% ipython --no-banner

In [1]: import numpy as np

In [2]: np.set_printoptions(precision=2, suppress=True, linewidth=160, floatmode="fixed")

In [3]: X = np.loadtxt("sample9.csv", delimiter=",")

In [4]: print(X)
[[-1.33  1.82 -0.25]
 [ 1.82 -2.56  0.58]
 [-0.25  0.58 -1.12]]

In [5]: # symmetric, so the eigenvalues are real

In [6]: r = np.linalg.matrix_rank(X)

In [7]: print(r)
2

In [8]: null = np.linalg.svd(X)[2][r:].T

In [9]: print(null[:, 0] / null[np.abs(null[:, 0]).round(6).argmax(), 0])
[1.00 0.75 0.17]

In [10]: print(null @ null.T)
[[0.63 0.47 0.10]
 [0.47 0.35 0.08]
 [0.10 0.08 0.02]]

In [11]: print(np.linalg.matrix_rank(X.T @ X), np.linalg.matrix_rank(X @ X.T))
2 2

In [12]: print([int(np.linalg.matrix_rank(X[:, :j + 1])) for j in range(3)])
[1, 2, 2]

In [13]: T = np.stack([X, -3 * X, X[::-1]])

In [14]: print(T.shape)
(3, 3, 3)

In [15]: print(np.einsum("bij,cij->bc", T, T))
[[ 17.00 -51.00  13.56]
 [-51.00 153.00 -40.68]
 [ 13.56 -40.68  17.00]]

In [16]: print(np.linalg.norm(T, axis=(1, 2)))
[ 4.12 12.37  4.12]

In [17]: print(np.abs(np.diag(np.linalg.qr(X)[1])) > 1e-9)
[ True  True False]

In [18]: print(round(np.trace(np.linalg.pinv(X) @ X), 2))
2.0

In [19]: print(np.linalg.lstsq(X[:-1].T, X[-1])[2])
2

In [20]: def softmax(z):
    ...:     e = np.exp(z - z.max(axis=-1, keepdims=True))
    ...:     return e / e.sum(axis=-1, keepdims=True)
    ...: 

In [21]: print(np.round(softmax(10 * X[2]), 2) + 0)
[0.00 1.00 0.00]

In [22]: print(softmax(X[2] + -1))
[0.27 0.62 0.11]

In [23]: scores = X @ X.T / np.sqrt(3)

In [24]: print(np.round(softmax(scores), 2) + 0)
[[0.88 0.00 0.12]
 [0.00 1.00 0.00]
 [0.48 0.04 0.48]]

In [25]: print(softmax(scores)[2] @ X)
[-0.69  1.05 -0.63]

In [26]: print(np.round(softmax(scores + np.triu(np.full(scores.shape, -np.inf), 1)), 2) + 0)
[[1.00 0.00 0.00]
 [0.00 1.00 0.00]
 [0.48 0.04 0.48]]

In [27]: vals, V = np.linalg.eigh(X)

In [28]: vec = np.array([4, -5, -2])

In [29]: print(np.round(V * np.maximum(vals, 0) @ V.T, 2) + 0)
[[0.00 0.00 0.00]
 [0.00 0.00 0.00]
 [0.00 0.00 0.00]]

In [30]: print(round(float(np.abs(X).sum(axis=1).max()), 2), round(float(np.abs(vals).max()), 2))
4.96 4.0

In [31]: print(np.linalg.eigvalsh(X[1:, 1:]))
[-2.77 -0.91]

In [32]: print(round(float(vec @ X @ vec), 2))
-146.89

In [33]: arr = np.load("dump.npy")

In [34]: print(arr)
[[ 0 -5  5  0]
 [ 0  0  0  0]
 [ 0  0  4  0]]

In [35]: # looks like rank 2

In [36]: print(np.linalg.lstsq(arr[:-1].T, arr[-1])[2])
1

In [37]: print(np.unique(arr.round(6), axis=0).shape)
(3, 4)

In [38]: print(np.allclose(arr[:-1].T @ np.linalg.lstsq(arr[:-1].T, arr[-1])[0], arr[-1]))
False

In [39]: print(np.round(np.trace(np.linalg.pinv(arr) @ arr), 2))
2.0

In [40]: W0 = np.array([[1, -4, 0], [-1, 4, 0], [0, 0, -3]])

In [41]: # looks like rank 2

In [42]: u = np.array([-9, 8, 8])

In [43]: print(np.polyval(u, W0[2]))
[  8   8 -97]

In [44]: J, _ = np.linalg.qr(np.array([[0.9, -0.5, -0.2, -0.5],
    ...:     [0.9, 0.3, 1.0, 1.4],
    ...:     [1.9, 0.5, -0.2, -2.0],
    ...:     [-0.2, -0.7, 0.6, 0.4]]))

In [45]: print(J)
[[-0.39  0.68 -0.30 -0.54]
 [-0.39 -0.15  0.83 -0.36]
 [-0.83 -0.18 -0.21  0.49]
 [ 0.09  0.69  0.42  0.58]]

In [46]: print(np.linalg.eigvals(J))
[-1.00+0.00j -0.09+1.00j -0.09-1.00j  1.00+0.00j]

In [47]: print(np.round(np.einsum("ii->", J), 2))
-0.17

In [48]: q, _ = np.linalg.qr(np.array([[-0.4, 0.8, 2.0, -0.8],
    ...:     [2.1, -0.6, 0.8, -0.7],
    ...:     [-1.0, 0.5, -1.3, -0.3],
    ...:     [0.8, 1.3, 0.5, 0.4]]))

In [49]: K = q[:, :3]

In [50]: print(K)
[[-0.16 -0.44  0.81]
 [ 0.84  0.15  0.03]
 [-0.40 -0.20 -0.50]
 [ 0.32 -0.86 -0.30]]

In [51]: M2 = np.c_[K[:, :1] @ np.array([[6]]), np.array([1, 0, 2, 2])]

In [52]: print(M2)
[[-0.96  1.00]
 [ 5.06  0.00]
 [-2.41  2.00]
 [ 1.93  2.00]]

In [53]: print(np.round(np.linalg.norm(M2 - K @ np.linalg.lstsq(K, M2)[0], axis=0), 2) + 0)
[0.00 1.31]

In [54]: print(np.linalg.matrix_rank(np.c_[K, M2]))
4

In [55]: print(np.linalg.matrix_rank(M2))
2

In [56]: G = M2.T @ M2

In [57]: print(np.trace(G), (M2 ** 2).sum())
45.0 45.0

In [58]: print(np.linalg.eigvalsh(G)[::-1])
[36.14  8.86]

In [59]: print(np.linalg.matrix_rank(G))
2

In [60]: print(np.linalg.svd(M2, compute_uv=False) ** 2)
[36.14  8.86]

In [61]: print(np.linalg.norm(K, axis=0))
[1.00 1.00 1.00]

In [62]: print(np.linalg.pinv(K))
[[-0.16  0.84 -0.40  0.32]
 [-0.44  0.15 -0.20 -0.86]
 [ 0.81  0.03 -0.50 -0.30]]

In [63]: print(K @ K.T)
[[ 0.88 -0.18 -0.25  0.09]
 [-0.18  0.73 -0.38  0.13]
 [-0.25 -0.38  0.45  0.19]
 [ 0.09  0.13  0.19  0.93]]

In [64]: print(round(float(K[:, 1] @ K[:, 0]), 2))
0.0

In [65]: print(np.round(softmax(10 * K[0]), 2) + 0)
[0.00 0.00 1.00]

In [66]: print(softmax(K).sum(axis=1))
[1.00 1.00 1.00 1.00]

In [67]: scores = K @ K.T / np.sqrt(3)

In [68]: print(softmax(scores))
[[0.37 0.20 0.19 0.23]
 [0.21 0.35 0.19 0.25]
 [0.21 0.20 0.32 0.27]
 [0.21 0.22 0.22 0.35]]

In [69]: print(softmax(scores).round(6).argmax(axis=1))
[0 1 2 3]

In [70]: print(softmax(scores)[0] @ K)
[ 0.11 -0.37  0.14]

In [71]: data = np.array([[2, -1, 2, 2], [-3, -1, 1, 3], [-1, 1, -1, -3]])

In [72]: data[-1] = data[0] + -2 * data[1]

In [73]: print(data)
[[ 2 -1  2  2]
 [-3 -1  1  3]
 [ 8  1  0 -4]]

In [74]: P = K @ np.linalg.solve(K.T @ K, K.T)

In [75]: print(np.diag(P))
[0.88 0.73 0.45 0.93]

In [76]: print(np.round((np.eye(4) - P) @ K, 2) + 0)
[[0.00 0.00 0.00]
 [0.00 0.00 0.00]
 [0.00 0.00 0.00]
 [0.00 0.00 0.00]]

In [77]: print(P)
[[ 0.88 -0.18 -0.25  0.09]
 [-0.18  0.73 -0.38  0.13]
 [-0.25 -0.38  0.45  0.19]
 [ 0.09  0.13  0.19  0.93]]

In [78]: print(np.round(np.linalg.eigvalsh(P), 2) + 0)
[0.00 1.00 1.00 1.00]

In [79]: print(P @ K[:, 1])
[-0.44  0.15 -0.20 -0.86]

In [80]: vals, V = np.linalg.eigh(P)

In [81]: print(np.unique(vals.round(6) + 0, return_counts=True)[1])
[1 3]

In [82]: print(np.round(np.linalg.svd(P, compute_uv=False), 2) + 0)
[1.00 1.00 1.00 0.00]

In [83]: print(V @ np.diag(vals) @ V.T)
[[ 0.88 -0.18 -0.25  0.09]
 [-0.18  0.73 -0.38  0.13]
 [-0.25 -0.38  0.45  0.19]
 [ 0.09  0.13  0.19  0.93]]

In [84]: print(np.round(np.linalg.eigvalsh(P @ P), 2) + 0)
[0.00 1.00 1.00 1.00]

In [85]: print(np.round(V.T @ P @ V, 2) + 0)
[[0.00 0.00 0.00 0.00]
 [0.00 1.00 0.00 0.00]
 [0.00 0.00 1.00 0.00]
 [0.00 0.00 0.00 1.00]]

In [86]: print(vals.sum(), np.round(np.trace(P), 2))
3.0 3.0

In [87]: print((vals > 1e-8).sum(), (vals < -1e-8).sum())
3 0

In [88]: Uu, sigma, Vt = np.linalg.svd(data)

In [89]: print(np.argmax(sigma[:-1] / (sigma[1:] + 1e-6)) + 1)
2

In [90]: M2 = Uu[:, :2] @ np.diag(sigma[:2]) @ Vt[:2]

In [91]: print(round(np.linalg.norm(data - M2) / np.linalg.norm(data), 2))
0.0

In [92]: print(round(np.linalg.norm(data - M2, 2), 2), round(sigma[2], 2))
0.0 0.0

In [93]: print(np.linalg.matrix_rank(M2))
2

In [94]: print(np.linalg.matrix_rank(data, rtol=0.05))
2

In [95]: print(M2.round(2) + 0)
[[ 2.00 -1.00  2.00  2.00]
 [-3.00 -1.00  1.00  3.00]
 [ 8.00  1.00  0.00 -4.00]]

In [96]: print(round(np.abs(data - M2).max(), 2))
0.0

In [97]: feats = np.load("case7.npy")

In [98]: print(feats)
[[-19.00 -11.00  -3.00]
 [ -0.30   0.50   0.60]
 [  1.70  -0.90  -0.50]
 [  1.70  -0.90   0.90]
 [ -0.50  -0.20   1.10]
 [ -0.80  -0.80   0.10]
 [  0.90   0.80  -0.40]
 [ -1.50   0.40  -0.30]
 [ -0.40   0.70   0.60]
 [  1.30   1.70   0.90]
 [  0.10  -0.60  -1.50]
 [  0.20  -0.60  -0.10]
 [ -0.60   1.10   0.40]
 [  1.20  -2.40  -0.40]
 [ -0.80   1.10   0.50]
 [ -2.10  -0.60  -3.00]
 [ -0.50   0.00   1.90]
 [ -0.70  -0.90   0.70]
 [ -0.80  -0.50   0.90]
 [  0.70   0.80   0.20]
 [  1.30  -0.90  -0.20]
 [  1.70   0.50   0.30]
 [  0.30   0.60  -0.10]]

In [99]: # row 0 is much longer than the rest

In [100]: Xc = (feats - feats.mean(axis=0)) / feats.std(axis=0)

In [101]: print(np.argwhere(np.abs(Xc) > 2))
[[ 0  0]
 [ 0  1]
 [ 0  2]
 [15  2]]

In [102]: print(Xc.std(axis=0))
[1.00 1.00 1.00]

In [103]: beta = np.linalg.lstsq(np.delete(Xc, 2, axis=1), Xc[:, 2])[0]

In [104]: print(beta)
[0.20 0.42]

In [105]: print(round(1 - np.var(Xc[:, 2] - np.delete(Xc, 2, axis=1) @ beta), 2))
0.37

In [106]: print(np.abs(beta).argmax())
1

In [107]: idx = feats[:, 2] > np.median(feats[:, 2])

In [108]: u = feats[idx].mean(axis=0) - feats[~idx].mean(axis=0)

In [109]: print(u)
[1.43 1.55 1.57]

In [110]: print(np.argsort(-np.abs(u).round(6), kind="stable"))
[2 1 0]

In [111]: print(round(float((((feats - feats.mean(axis=0)) @ u > 0) == idx).mean()), 2))
0.74

In [112]: print(idx.astype(int))
[0 1 0 1 1 0 0 0 1 1 0 0 1 0 1 0 1 1 1 0 0 1 0]

In [113]: print(((feats - feats.mean(axis=0)) @ u > 0).astype(int))
[0 1 1 1 1 0 1 0 1 1 0 1 1 0 1 0 1 1 1 1 1 1 1]

In [114]: print(np.abs(feats).max())
19.0

In [115]: print(round(float(np.linalg.norm(feats)), 2))
23.58

In [116]: print(np.linalg.svd(feats, compute_uv=False))
[22.68  4.93  4.19]

In [117]: print(np.count_nonzero(feats))
68

In [118]: print(feats.shape)
(23, 3)

In [119]: Z = feats[[19, 11]].astype(float)

In [120]: for _ in range(4):
     ...:     idx = np.linalg.norm(feats[:, None] - Z, axis=-1).argmin(axis=1)
     ...:     Z = np.array([feats[idx == j].mean(axis=0) for j in range(2)])
     ...: 

In [121]: print(idx)
[1 0 0 0 0 0 0 0 0 0 0 0 0 0 0 0 0 0 0 0 0 0 0]

In [122]: print(np.bincount(idx))
[22  1]

In [123]: print(Z[1] - Z[0])
[-19.10 -10.95  -3.12]

In [124]: print(Z)
[[  0.10  -0.05   0.12]
 [-19.00 -11.00  -3.00]]

In [125]: P = feats @ np.linalg.solve(feats.T @ feats, feats.T)

In [126]: print(np.round(np.linalg.eigvalsh(P), 2) + 0)
[0.00 0.00 0.00 0.00 0.00 0.00 0.00 0.00 0.00 0.00 0.00 0.00 0.00 0.00 0.00 0.00 0.00 0.00 0.00 0.00 1.00 1.00 1.00]

In [127]: print(np.diag(P))
[0.96 0.03 0.13 0.17 0.07 0.01 0.02 0.06 0.04 0.05 0.12 0.02 0.07 0.32 0.09 0.42 0.20 0.05 0.06 0.01 0.09 0.01 0.01]
